% ipython --no-banner

In [1]: import numpy as np

In [2]: import numpy.linalg as la

In [3]: np.set_printoptions(suppress=True, linewidth=100)

In [4]: rd = lambda a: np.round(a, 1) + 0

In [5]: data = np.load("w.npy")

In [6]: data
Out[6]: 
array([[ 0,  0,  0,  3,  8,  2],
       [ 9,  3,  3,  5,  9,  3],
       [15,  5,  8,  5,  6,  4],
       [18,  6,  0,  7,  4,  0],
       [12,  4,  9,  2,  0,  3],
       [12,  4,  5,  2,  3,  4]])

In [7]: x0 = np.array([-1, 1, -3, -3, -3, 3])

In [8]: data @ np.eye(6)[0]
Out[8]: array([ 0.,  9., 15., 18., 12., 12.])

In [9]: data * x0
Out[9]: 
array([[  0,   0,   0,  -9, -24,   6],
       [ -9,   3,  -9, -15, -27,   9],
       [-15,   5, -24, -15, -18,  12],
       [-18,   6,   0, -21, -12,   0],
       [-12,   4, -27,  -6,   0,   9],
       [-12,   4, -15,  -6,  -9,  12]])

In [10]: data @ np.ones(6)
Out[10]: array([13., 32., 43., 35., 30., 30.])

In [11]: (data * x0).sum(axis=1)
Out[11]: array([-27, -48, -55, -45, -32, -26])

In [12]: np.sign((data @ x0).round(6))
Out[12]: array([-1, -1, -1, -1, -1, -1])

In [13]: data @ (2 * x0)
Out[13]: array([ -54,  -96, -110,  -90,  -64,  -52])

In [14]: data @ x0
Out[14]: array([-27, -48, -55, -45, -32, -26])

In [15]: la.norm(data @ x0) <= la.norm(data, 2) * la.norm(x0) + 1e-9
Out[15]: np.True_
